>>> import numpy as np
>>> np.set_printoptions(suppress=True, linewidth=160)
>>> feats = np.load("data.npy")
>>> feats
array([[-0.144 ,  0.1678,  0.0013, -0.1508, -0.6238, -0.0921, -0.2039],
       [-0.3642,  0.6716, -0.059 ,  0.2515, -0.1151, -0.1318,  0.3916],
       [-1.4243, -1.3003, -0.197 , -0.1361,  0.9721,  0.3177, -0.4044],
       [ 0.5646,  1.0077, -0.0418, -0.0193, -0.9764, -0.0952, -0.1315],
       [ 0.0343,  1.3035,  0.0747,  0.1401, -0.7434, -0.2288,  0.1413],
       [ 0.7104, -1.0643, -0.0643, -0.138 ,  0.6743,  0.3134, -0.1454],
       [-1.3121,  0.3182,  0.0151, -0.0613,  0.0181, -0.1778,  0.0497],
       [-0.5652, -1.3052, -0.0014, -0.3732,  0.2515,  0.1506, -0.4014],
       [-0.1277,  0.599 ,  0.0197,  0.0199, -0.5521, -0.0795, -0.2682],
       [ 0.4945, -1.2647, -0.1347, -0.1441,  0.6775,  0.2314, -0.0138],
       [-0.2549, -1.9243, -0.2201, -0.1278,  1.3005,  0.2112,  0.3221],
       [ 0.1179,  0.5676, -0.0812, -0.0304, -0.3439,  0.1373, -0.3682],
       [-1.1973, -1.4676, -0.0002, -0.1651,  1.0969,  0.1912, -0.0464],
       [-0.8618, -0.3669, -0.2146,  0.0565,  0.7437,  0.1586,  0.1557]])
>>> x = np.array([-5, 3, 2, -2, 1, 5, 3])
>>> rhs = feats @ x
>>> np.round(np.linalg.solve(feats.T @ feats, feats.T @ rhs), 4)
array([-5.,  3.,  2., -2.,  1.,  5.,  3.])
>>> np.round(np.linalg.lstsq(feats, rhs)[0], 4)
array([-5.,  3.,  2., -2.,  1.,  5.,  3.])
>>> rng = np.random.default_rng(641)
>>> rhs = rhs + 0.05 * rng.normal(size=14)
>>> rhs.round(4)
array([-0.1243,  3.6292,  4.4434, -1.6393,  2.2192, -4.8105,  6.9307, -0.5006,  0.5682, -4.4301, -1.2334,  0.2708,  3.8104,  4.5963])
>>> c, *_ = np.linalg.lstsq(feats, rhs)
>>> c.round(4)
array([-5.0373,  2.9506,  1.9682, -2.285 ,  0.7862,  5.4286,  3.367 ])
>>> np.round(np.linalg.norm(rhs - feats @ c), 4)
np.float64(0.1565)
>>> c.round()
array([-5.,  3.,  2., -2.,  1.,  5.,  3.])
>>> C2 = np.cov(feats, rowvar=False)
>>> np.round(np.median(feats, axis=0), 4)
array([-0.1995, -0.0996, -0.0504, -0.0946,  0.1348,  0.144 , -0.089 ])
>>> C2.shape
(7, 7)
>>> np.round(np.linalg.eigvalsh(C2)[::-1], 4)
array([1.7395, 0.4351, 0.1107, 0.0296, 0.0045, 0.0016, 0.0004])
>>> other = np.array([[5, -5], [3, -2]])
>>> W0 = np.tile(other, (2, 2))
>>> W0
array([[ 5, -5,  5, -5],
       [ 3, -2,  3, -2],
       [ 5, -5,  5, -5],
       [ 3, -2,  3, -2]])
>>> other = W0 + rng.integers(-2, 3, (4, 2)) @ rng.integers(-2, 3, (2, 4))
>>> other
array([[ 2, -9,  1, -8],
       [ 1, -4,  2, -3],
       [ 9, -3,  2, -6],
       [-1, -4,  6, -1]])
>>> np.round(np.linalg.svd(other - W0, compute_uv=False), 4) + 0
array([8.4207, 7.0065, 0.    , 0.    ])
>>> np.linalg.matrix_rank(other - W0, tol=1e-8)
np.int64(2)
>>> X = np.loadtxt("mat.csv", delimiter=",")
>>> X
array([[ 1.4,  0.2, -0.4, -0.9, -1.9, -0.7,  1.2, -0.4,  0.2,  1.3,  0.3, -1. , -1.7],
       [ 1.8, -0.3, -0.5,  1.5, -1.9,  0. ,  0.9,  0.7,  1.2,  0.2, -1.4,  0.9, -0.2],
       [-1. ,  0.6, -0.7,  0.4,  1.8, -0.9,  1.9, -0.6, -1.6,  0.4,  0.4, -0.5, -0.8],
       [ 0.1, -0.4,  0.6,  0. , -0.1, -0.9, -1.5,  1. ,  2.1, -2.3, -0.2, -0.2, -2.4],
       [-1.9, -0.4,  1.2, -1.2,  0.9, -0.5, -2. ,  0.2,  0.1, -0.8,  0.6, -0.9, -0.3],
       [ 0.6, -0.6, -0.9, -1.4,  1.2,  1.3,  0.8, -0.5,  0.6,  0.1, -0.8,  0.4,  0.1],
       [ 1. ,  0.2, -0.2,  0.2,  1.4,  0.7, -1.9,  0. ,  1.1,  0.4, -0.1,  1.6,  0.4],
       [ 0.6,  1.2,  0. ,  0.1, -0.4,  0.2,  1.6,  0.7, -1.7,  0.7, -0.5, -0.6, -0.4],
       [-0.2, -0.1,  1. ,  1.3,  0.7,  1.4,  0.2,  1. , -0.6, -0.9,  0.2,  0. ,  0.8],
       [-1. ,  0.2, -1.4,  0.4,  0.4,  0.3,  2.2, -0.8, -1.2, -0.4, -1.5,  0.4,  0.8],
       [-1. , -1.5, -0.3, -0.2, -2.1,  0.8,  1. , -1.1, -1.5, -0.5, -0.5,  0.6, -0.1]])
>>> T = np.stack([X, -2 * X, X[::-1]])
>>> np.round(T.sum(axis=0), 4)
array([[-2.4, -1.7,  0.1,  0.7, -0.2,  1.5, -0.2, -0.7, -1.7, -1.8, -0.8,  1.6,  1.6],
       [-2.8,  0.5, -0.9, -1.1,  2.3,  0.3,  1.3, -1.5, -2.4, -0.6, -0.1, -0.5,  1. ],
       [ 0.8, -0.7,  1.7,  0.9, -1.1,  2.3, -1.7,  1.6,  1. , -1.3, -0.2,  0.5,  1.6],
       [ 0.5,  1.6, -0.6,  0.1, -0.3,  1.1,  3.1, -0.3, -3.8,  3. , -0.3, -0.4,  2. ],
       [ 2.9,  0.6, -1.4,  1.4,  0.5,  1.2,  0.1, -0.2,  1. ,  1.2, -0.7,  2.5,  0.7],
       [ 0. ,  0. ,  0. ,  0. ,  0. ,  0. ,  0. ,  0. ,  0. ,  0. ,  0. ,  0. ,  0. ],
       [-2.9, -0.6,  1.4, -1.4, -0.5, -1.2, -0.1,  0.2, -1. , -1.2,  0.7, -2.5, -0.7],
       [-0.5, -1.6,  0.6, -0.1,  0.3, -1.1, -3.1,  0.3,  3.8, -3. ,  0.3,  0.4, -2. ],
       [-0.8,  0.7, -1.7, -0.9,  1.1, -2.3,  1.7, -1.6, -1. ,  1.3,  0.2, -0.5, -1.6],
       [ 2.8, -0.5,  0.9,  1.1, -2.3, -0.3, -1.3,  1.5,  2.4,  0.6,  0.1,  0.5, -1. ],
       [ 2.4,  1.7, -0.1, -0.7,  0.2, -1.5,  0.2,  0.7,  1.7,  1.8,  0.8, -1.6, -1.6]])
>>> np.linalg.matrix_rank(T.reshape(3, -1))
np.int64(2)
>>> T.shape
(3, 11, 13)
>>> np.linalg.matrix_rank(T)
array([11, 11, 11])
>>> (T @ X.T).shape
(3, 11, 11)
>>> other = X / np.linalg.norm(X, axis=1, keepdims=True)
>>> C2 = other @ other.T
>>> np.round(np.degrees(np.arccos(np.clip(C2[0, 9], -1, 1))), 4)
np.float64(98.822)
>>> (np.abs(C2) > 0.9).astype(int)
array([[1, 0, 0, 0, 0, 0, 0, 0, 0, 0, 0],
       [0, 1, 0, 0, 0, 0, 0, 0, 0, 0, 0],
       [0, 0, 1, 0, 0, 0, 0, 0, 0, 0, 0],
       [0, 0, 0, 1, 0, 0, 0, 0, 0, 0, 0],
       [0, 0, 0, 0, 1, 0, 0, 0, 0, 0, 0],
       [0, 0, 0, 0, 0, 1, 0, 0, 0, 0, 0],
       [0, 0, 0, 0, 0, 0, 1, 0, 0, 0, 0],
       [0, 0, 0, 0, 0, 0, 0, 1, 0, 0, 0],
       [0, 0, 0, 0, 0, 0, 0, 0, 1, 0, 0],
       [0, 0, 0, 0, 0, 0, 0, 0, 0, 1, 0],
       [0, 0, 0, 0, 0, 0, 0, 0, 0, 0, 1]])
>>> np.round(np.linalg.norm(other, axis=1), 4)
array([1., 1., 1., 1., 1., 1., 1., 1., 1., 1., 1.])
>>> np.argwhere(np.triu(np.abs(C2) > 0.95, 1))
array([], shape=(0, 2), dtype=int64)
>>> r0 = np.array([-1, 0, 2])
>>> np.round(np.polyval(r0, X[4]), 4)
array([-1.61,  1.84,  0.56,  0.56,  1.19,  1.75, -2.  ,  1.96,  1.99,  1.36,  1.64,  1.19,  1.91])
>>> M = np.load("w.npy")
>>> M
array([[ 6,  6,  3,  0,  5,  7,  3],
       [ 0,  0,  0,  0,  0,  0,  0],
       [ 0,  0,  0,  0,  0,  0,  0],
       [ 0,  0,  0,  0,  0,  0,  0],
       [10, 14,  8,  7,  8, 11,  6],
       [ 0,  0,  0,  0,  0,  0,  0],
       [ 6,  3,  5,  1,  6,  5,  2],
       [ 8,  7,  5,  0,  5,  7,  7],
       [ 2,  5,  2,  1,  3,  2,  1],
       [ 0,  0,  0,  0,  0,  0,  0],
       [ 0,  0,  0,  0,  0,  0,  0],
       [ 7,  7,  5,  1,  7,  7,  3],
       [ 1,  4,  0,  0,  1,  2,  1],
       [ 0,  0,  0,  0,  0,  0,  0],
       [ 3,  5,  2,  0,  1,  2,  5],
       [17, 18, 11,  6, 11, 21, 16],
       [ 5,  2,  3,  0,  4,  5,  2],
       [ 1,  2,  0,  0,  1,  5,  4],
       [13, 17, 10,  7,  9, 16, 14],
       [ 9, 12,  5,  1,  5, 12,  9],
       [ 5,  5,  3,  1,  3,  5,  0],
       [ 3,  4,  3,  5,  2,  4,  5],
       [ 5,  2,  3,  0,  4,  5,  2],
       [ 1,  1,  2,  1,  2,  0,  0],
       [ 1,  4,  0,  0,  1,  2,  1],
       [ 1,  2,  0,  0,  1,  5,  4],
       [ 1,  1,  2,  1,  2,  0,  0],
       [ 6,  7,  3,  1,  4, 10,  4],
       [ 0,  0,  0,  0,  0,  0,  0],
       [ 7,  8,  3,  0,  6, 12,  7],
       [ 6,  3,  5,  1,  6,  5,  2],
       [ 0,  0,  0,  0,  0,  0,  0],
       [ 1,  4,  0,  0,  1,  2,  1],
       [ 4,  5,  5,  6,  4,  4,  5],
       [ 5,  2,  3,  0,  4,  5,  2],
       [ 3,  4,  3,  5,  2,  4,  5],
       [ 5, 10,  3,  5,  4, 11, 10],
       [ 7,  5,  5,  1,  7, 10,  6],
       [ 1,  1,  2,  1,  2,  0,  0],
       [ 3,  5,  2,  0,  1,  2,  5],
       [ 1,  2,  0,  0,  1,  5,  4],
       [ 4,  7,  2,  0,  2,  7,  9],
       [ 6,  6,  3,  0,  5,  7,  3],
       [ 7, 11,  5,  5,  4, 11, 14],
       [ 8,  6,  6,  5,  6,  9,  7]])
>>> # rows 1 and 2 are equal
>>> Ac = (M - M.mean(axis=0)) / M.std(axis=0)
>>> np.argwhere(np.abs(Ac) > 2)
array([[ 4,  1],
       [ 4,  3],
       [15,  0],
       [15,  1],
       [15,  2],
       [15,  3],
       [15,  4],
       [15,  5],
       [15,  6],
       [18,  0],
       [18,  1],
       [18,  2],
       [18,  3],
       [18,  4],
       [18,  5],
       [18,  6],
       [33,  3],
       [43,  6]])
>>> c = np.linalg.lstsq(np.delete(Ac, 1, axis=1), Ac[:, 1])[0]
>>> np.abs(c).argmax()
np.int64(0)
>>> round(float(1 - np.var(Ac[:, 1] - np.delete(Ac, 1, axis=1) @ c)), 4)
0.8935
>>> other = np.c_[M[:, :3] @ np.array([[0, -2, 2], [1, -3, -3], [1, -2, 3]]), np.array([0, 3, -2, -3, -2, 0, -2, 3, -3, 1, 2, 3, -2, 0, -3, -2, -3, -3, 3, 1, 3, -2, 3, -2, -3, 3, -2, -3, -1, 2, -2, 1, -2, 3, -2, -2, 1, 1, 2, 1, -3, -1, -3, -1, 3])]
>>> other
array([[   9,  -36,    3,    0],
       [   0,    0,    0,    3],
       [   0,    0,    0,   -2],
       [   0,    0,    0,   -3],
       [  22,  -78,    2,   -2],
       [   0,    0,    0,    0],
       [   8,  -31,   18,   -2],
       [  12,  -47,   10,    3],
       [   7,  -23,   -5,   -3],
       [   0,    0,    0,    1],
       [   0,    0,    0,    2],
       [  12,  -45,    8,    3],
       [   4,  -14,  -10,   -2],
       [   0,    0,    0,    0],
       [   7,  -25,   -3,   -3],
       [  29, -110,   13,   -2],
       [   5,  -22,   13,   -3],
       [   2,   -8,   -4,   -3],
       [  27,  -97,    5,    3],
       [  17,  -64,   -3,    1],
       [   8,  -31,    4,    3],
       [   7,  -24,    3,   -2],
       [   5,  -22,   13,    3],
       [   3,   -9,    5,   -2],
       [   4,  -14,  -10,   -3],
       [   2,   -8,   -4,    3],
       [   3,   -9,    5,   -2],
       [  10,  -39,    0,   -3],
       [   0,    0,    0,   -1],
       [  11,  -44,   -1,    2],
       [   8,  -31,   18,   -2],
       [   0,    0,    0,    1],
       [   4,  -14,  -10,   -2],
       [  10,  -33,    8,    3],
       [   5,  -22,   13,   -2],
       [   7,  -24,    3,   -2],
       [  13,  -46,  -11,    1],
       [  10,  -39,   14,    1],
       [   3,   -9,    5,    2],
       [   7,  -25,   -3,    1],
       [   2,   -8,   -4,   -3],
       [   9,  -33,   -7,   -1],
       [   9,  -36,    3,   -3],
       [  16,  -57,   -4,   -1],
       [  12,  -46,   16,    3]])
>>> np.linalg.matrix_rank(other)
np.int64(4)
>>> np.round(np.linalg.lstsq(M, other[:, 0])[0], 4) + 0
array([0., 1., 1., 0., 0., 0., 0.])
>>> np.round(np.linalg.norm(np.linalg.qr(M)[0].T @ other, axis=0) ** 2 / ((other ** 2).sum(axis=0) + 1e-12), 4)
array([1.    , 1.    , 1.    , 0.0478])
